$ python3 -q
>>> import numpy as np
>>> np.set_printoptions(precision=1, suppress=True, linewidth=160, floatmode="fixed")
>>> M = np.load("out17.npy")
>>> print(M)
[[-2.9  3.0  4.0 -2.0 -2.0  0.0]
 [ 0.0  3.1  2.0  4.0  4.0  3.0]
 [-4.0  2.0 -2.9  4.0  1.0  2.0]
 [-3.0  5.0 -3.0 -0.9 -5.0  1.0]
 [-4.0  4.0  1.0  2.0  2.1  0.0]
 [-3.0  3.0  4.0 -2.0 -2.0  0.1]]
>>> gram = M.T @ M
>>> print(np.diag(gram))
[58.4 72.6 54.4 44.8 54.4 14.0]
>>> print(round(float(np.trace(gram)), 1), np.round((M ** 2).sum(), 1))
298.7 298.7
>>> print((M @ M.T).shape)
(6, 6)
>>> print(np.round(np.linalg.eigvalsh(gram)[::-1], 1) + 0)
[133.8  92.4  58.6  10.7   3.1   0.0]
>>> out = np.array([[1, 2], [3, 2], [2, 3], [1, 3], [0, 3], [3, 3]])
>>> print(np.einsum("ik,kj->ij", M, out))
[[ 12.1   0.2]
 [ 26.3  45.2]
 [  6.2   8.3]
 [  8.1 -19.7]
 [ 12.0  15.3]
 [ 12.3   0.3]]
>>> print(np.vstack([M, out.T]).shape)
(8, 6)
>>> print(np.einsum("ij->j", M))
[-16.9  20.1   5.1   5.1  -1.9   6.1]
>>> print(np.einsum("ij,ij->i", M, M))
[41.4 54.6 49.4 69.8 41.4 42.0]
>>> print(np.einsum("ik,kj->ji", M, out))
[[ 12.1  26.3   6.2   8.1  12.0  12.3]
 [  0.2  45.2   8.3 -19.7  15.3   0.3]]
>>> print(np.linalg.norm(M, axis=1))
[6.4 7.4 7.0 8.4 6.4 6.5]
>>> print(np.round(np.linalg.norm(M[1] - M[2]), 1))
7.2
>>> print(np.round(np.linalg.norm(M, 2), 1))
11.6
>>> print(round(float(np.linalg.norm(M, 1)), 1), round(np.linalg.norm(M, np.inf), 1))
20.1 17.9
>>> print(np.linalg.norm(M, axis=1).argmax())
3
>>> print(round(float(np.linalg.norm(M, 2) / np.linalg.norm(M)), 1))
0.7
>>> print(np.linalg.matrix_rank(M, rtol=0.1))
5
>>> print(round(np.log10(np.linalg.cond(M))))
2
>>> rng = np.random.default_rng(719)
>>> lab = rng.permutation(6)
>>> out = M[:, lab] * rng.choice([-1, 1], 6)
>>> print(out)
[[-2.0 -4.0 -3.0 -2.9  0.0 -2.0]
 [ 4.0 -2.0 -3.1  0.0  3.0  4.0]
 [ 4.0  2.9 -2.0 -4.0  2.0  1.0]
 [-0.9  3.0 -5.0 -3.0  1.0 -5.0]
 [ 2.0 -1.0 -4.0 -4.0  0.0  2.1]
 [-2.0 -4.0 -3.0 -3.0  0.1 -2.0]]
>>> Uu, _, Vh = np.linalg.svd(M.T @ out)
>>> print(np.round(np.linalg.lstsq(M, out)[0], 1) + 0)
[[ 0.0  0.0  0.0  1.0  0.0  0.0]
 [ 0.0  0.0 -1.0  0.0  0.0  0.0]
 [ 0.0 -1.0  0.0  0.0  0.0  0.0]
 [ 1.0  0.0  0.0  0.0  0.0  0.0]
 [ 0.0  0.0  0.0  0.0  0.0  1.0]
 [ 0.0  0.0  0.0  0.0  1.0  0.0]]
>>> print(lab)
[3 2 1 0 5 4]
>>> print(np.round(Uu @ Vh, 1) + 0)
[[ 0.0  0.0  0.0  1.0  0.0  0.0]
 [ 0.0  0.0 -1.0  0.0  0.0  0.0]
 [ 0.0 -1.0  0.0  0.0  0.0  0.0]
 [ 1.0  0.0  0.0  0.0  0.0  0.0]
 [ 0.0  0.0  0.0  0.0  0.0  1.0]
 [ 0.0  0.0  0.0  0.0  1.0  0.0]]
>>> arr = np.loadtxt("arr.csv", delimiter=",")
>>> print(arr)
[[ 2.1 -0.2  0.9]
 [ 0.2 -0.5 -0.1]
 [-1.7 -0.9  3.4]
 [-1.7  0.0  0.9]
 [ 0.5 -1.6 -1.2]
 [ 1.1 -0.8 -0.4]
 [ 0.0 -0.3 -1.4]
 [ 0.2  1.2 -0.1]
 [-1.2  1.1  0.6]
 [ 1.0  4.0 -6.0]
 [ 0.3  0.3 -0.3]
 [-0.2 -0.1  0.9]
 [ 1.6  0.4  0.1]
 [-0.1 -0.7 -0.7]
 [ 1.2 -0.2  0.2]
 [ 1.8 -1.6 -0.9]
 [ 1.0 -0.1 -0.8]
 [ 0.4 -0.4 -0.4]
 [-0.7 -0.1  0.5]
 [-0.9 -0.3  0.4]
 [ 1.3 -1.7  0.5]
 [ 0.1 -1.1 -0.1]
 [-0.3 -0.3  2.3]
 [ 1.7  1.0  1.5]
 [-0.5 -0.6 -0.2]
 [ 0.5 -0.9 -0.8]
 [-1.3  0.2  1.4]
 [-0.1 -0.5  0.1]
 [-0.6  1.3 -1.8]
 [-0.7 -1.6  0.1]
 [-1.7  0.4  0.6]]
>>> t = np.radians(90)
>>> r_ = np.eye(3)
>>> r_[0, 0] = r_[1, 1] = np.cos(t)
>>> r_[0, 1], r_[1, 0] = -np.sin(t), np.sin(t)
>>> print(r_.round(1) + 0)
[[ 0.0 -1.0  0.0]
 [ 1.0  0.0  0.0]
 [ 0.0  0.0  1.0]]
>>> out = arr @ r_.T
>>> print(np.linalg.svd(arr, compute_uv=False), np.linalg.svd(out, compute_uv=False))
[9.3 6.1 4.4] [9.3 6.1 4.4]
>>> print(np.allclose(np.linalg.norm(arr, axis=1), np.linalg.norm(out, axis=1)))
True
>>> print(round(np.linalg.det(r_), 1), round(np.trace(r_), 1))
1.0 1.0
>>> print(np.allclose(arr @ arr.T, out @ out.T))
True
>>> cen = arr - arr.mean(axis=0)
>>> vecs = np.linalg.svd(cen)[2][:1]
>>> out = cen - cen @ vecs.T @ vecs
>>> print(np.linalg.norm(out, axis=1).round(6).argmax())
23
>>> print(np.diag(vecs.T @ vecs))
[0.1 0.2 0.8]
>>> print(np.cov(cen @ vecs.T, rowvar=False))
2.8786573094853463
>>> feats = np.loadtxt("dump.csv", delimiter=",")
>>> print(feats)
[[-16.0  12.0  -2.0]
 [ -8.0   6.0  -1.0]
 [  8.0  -6.0   1.0]
 [-16.0  12.0  -2.0]]
>>> # row 3 repeats row 0
>>> f = np.array([2, 3, 1])
>>> print(np.cross(feats[3, :3], feats[0, :3]))
[0.0 0.0 0.0]
>>> print(np.convolve(feats[3], f))
[-32.0 -24.0  16.0   6.0  -2.0]
>>> J = np.load("layer8.npy")
>>> print(J)
[[82  6 56]
 [ 6  4 10]
 [56 10 67]]
>>> # symmetric, so the eigenvalues are real
>>> x = np.ones(3)
>>> for _ in range(6):
...     x = J @ x
...     x /= np.linalg.norm(x)
...     print(round(x @ J @ x, 1))
... 
131.9
132.0
132.0
132.0
132.0
132.0
>>> print(np.round(np.linalg.eigvalsh(J)[-1], 1))
132.0
>>> out = np.array([[-2, -9, -9, 2, 1]])
>>> mat = out.T @ out
>>> print(mat)
[[  4  18  18  -4  -2]
 [ 18  81  81 -18  -9]
 [ 18  81  81 -18  -9]
 [ -4 -18 -18   4   2]
 [ -2  -9  -9   2   1]]
>>> vals, vecs = np.linalg.eigh(mat)
>>> x = np.array([2, 2, 2, 1, 3])
>>> print(x @ mat @ x)
1225
>>> F = np.loadtxt("run7.csv", delimiter=",")
>>> print(F.round(1) + 0)
[[-0.6  0.0  0.6 -0.2 -0.6]
 [-1.0 -0.1  1.0 -0.3 -1.0]
 [ 1.7  0.1 -1.7  0.5  1.7]
 [ 0.1  0.0 -0.1  0.0  0.1]
 [-2.5 -0.2  2.5 -0.8 -2.5]]
>>> def softmax(z):
...     e = np.exp(z - z.max(axis=-1, keepdims=True))
...     return e / e.sum(axis=-1, keepdims=True)
... 
>>> print(np.round(softmax(F[2] + 4), 1) + 0)
[0.4 0.1 0.0 0.1 0.4]
>>> print(np.round(softmax(F[2]), 1) + 0)
[0.4 0.1 0.0 0.1 0.4]
>>> scores = F @ F.T / np.sqrt(5)
>>> print(np.round(softmax(scores), 1) + 0)
[[0.1 0.2 0.0 0.1 0.6]
 [0.1 0.1 0.0 0.0 0.8]
 [0.0 0.0 1.0 0.0 0.0]
 [0.2 0.2 0.3 0.2 0.1]
 [0.0 0.0 0.0 0.0 1.0]]
>>> print(softmax(scores).round(6).argmax(axis=1))
[4 4 2 2 4]
>>> print(softmax(scores)[2] @ F)
[ 1.6  0.1 -1.6  0.5  1.6]
>>> gram = F.T @ F
>>> print(np.allclose(gram, gram.T))
True
>>> print(np.round(np.linalg.eigvalsh(gram)[::-1], 1) + 0)
[32.5  0.0  0.0  0.0  0.0]
>>> print(np.diag(gram))
[10.5  0.1 10.5  1.0 10.5]
>>> print((F @ F.T).shape)
(5, 5)
>>> print(np.round(np.linalg.svd(F, compute_uv=False) ** 2, 1) + 0)
[32.5  0.0  0.0  0.0  0.0]
>>> E = np.loadtxt("sample18.csv", delimiter=",")
>>> print(E.round(1) + 0)
[[ 0.1 -0.1 -0.2 -0.2  0.0 -0.2]
 [-0.1  0.7  0.1 -0.1 -0.4  0.1]
 [-0.2  0.1  0.9  0.1  0.0 -0.2]
 [-0.2 -0.1  0.1  0.6  0.1  0.4]
 [ 0.0 -0.4  0.0  0.1  0.3  0.0]
 [-0.2  0.1 -0.2  0.4  0.0  0.5]]
>>> Uu, s, Vh = np.linalg.svd(E)
>>> vecs = Vh[:(s > 1e-8).sum()]
>>> x = E[3] + 2 * E[2] + rng.integers(2) * np.eye(6)[2]
>>> print(x)
[-0.6  0.1  1.9  0.8  0.2 -0.1]
>>> print(np.diag(vecs.T @ vecs))
[0.1 0.7 0.9 0.6 0.3 0.5]
>>> print(np.allclose(vecs.T @ vecs @ x, x))
True
>>> print(np.round(np.linalg.norm(x - vecs.T @ vecs @ x), 1))
0.0
>>> out = np.array([[3]])
>>> C = np.array([[3, 0, 3], [3, 2, 1], [0, 0, 2]])
>>> K = np.block([[out, np.zeros((1, 3))], [np.zeros((3, 1)), C]])
>>> print(K)
[[3.0 0.0 0.0 0.0]
 [0.0 3.0 0.0 3.0]
 [0.0 3.0 2.0 1.0]
 [0.0 0.0 0.0 2.0]]
>>> L = np.linalg.cholesky(J)
>>> print(np.linalg.eigvalsh(J).min() > 0)
True
>>> print(round(float(np.prod(np.diag(L)) ** 2), 1), round(np.linalg.det(J), 1))
5540.0 5540.0
>>> P = np.triu(np.array([[0, 0, -2, 3], [-2, 3, -2, 1], [2, 1, -1, -2], [-1, 2, -1, 3]]), 1) + np.eye(4)
>>> out = P @ K @ np.linalg.inv(P)
>>> print(np.round(np.linalg.det(out), 1))
36.0
>>> print(np.poly(out))
[  1.0 -10.0  37.0 -60.0  36.0]
>>> print(np.linalg.matrix_rank(out))
4
>>> print(np.trace(out), np.trace(K))
10.0 10.0
>>> t = np.radians(30)
>>> r_ = np.eye(4)
>>> r_[3, 3] = r_[1, 1] = np.cos(t)
>>> r_[3, 1], r_[1, 3] = -np.sin(t), np.sin(t)
>>> print(r_)
[[ 1.0  0.0  0.0  0.0]
 [ 0.0  0.9  0.0  0.5]
 [ 0.0  0.0  1.0  0.0]
 [ 0.0 -0.5  0.0  0.9]]
>>> out = K @ r_.T
>>> print(np.allclose(K @ K.T, out @ out.T))
True
>>> print(out)
[[ 3.0  0.0  0.0  0.0]
 [ 0.0  4.1  0.0  1.1]
 [ 0.0  3.1  2.0 -0.6]
 [ 0.0  1.0  0.0  1.7]]
>>> print(round(float(np.linalg.det(r_)), 1), round(np.trace(r_), 1))
1.0 3.7
>>> print(np.linalg.svd(K, compute_uv=False), np.linalg.svd(out, compute_uv=False))
[5.4 3.0 2.4 0.9] [5.4 3.0 2.4 0.9]
>>> Uu, s, Vh = np.linalg.svd(F)
>>> print(np.argmax(s[:-1] / (s[1:] + 1e-6)) + 1)
1
>>> out = Uu[:, :1] @ np.diag(s[:1]) @ Vh[:1]
>>> print(out.round(1) + 0)
[[-0.6  0.0  0.6 -0.2 -0.6]
 [-1.0 -0.1  1.0 -0.3 -1.0]
 [ 1.7  0.1 -1.7  0.5  1.7]
 [ 0.1  0.0 -0.1  0.0  0.1]
 [-2.5 -0.2  2.5 -0.8 -2.5]]
>>> print(np.linalg.matrix_rank(F, rtol=0.05))
1
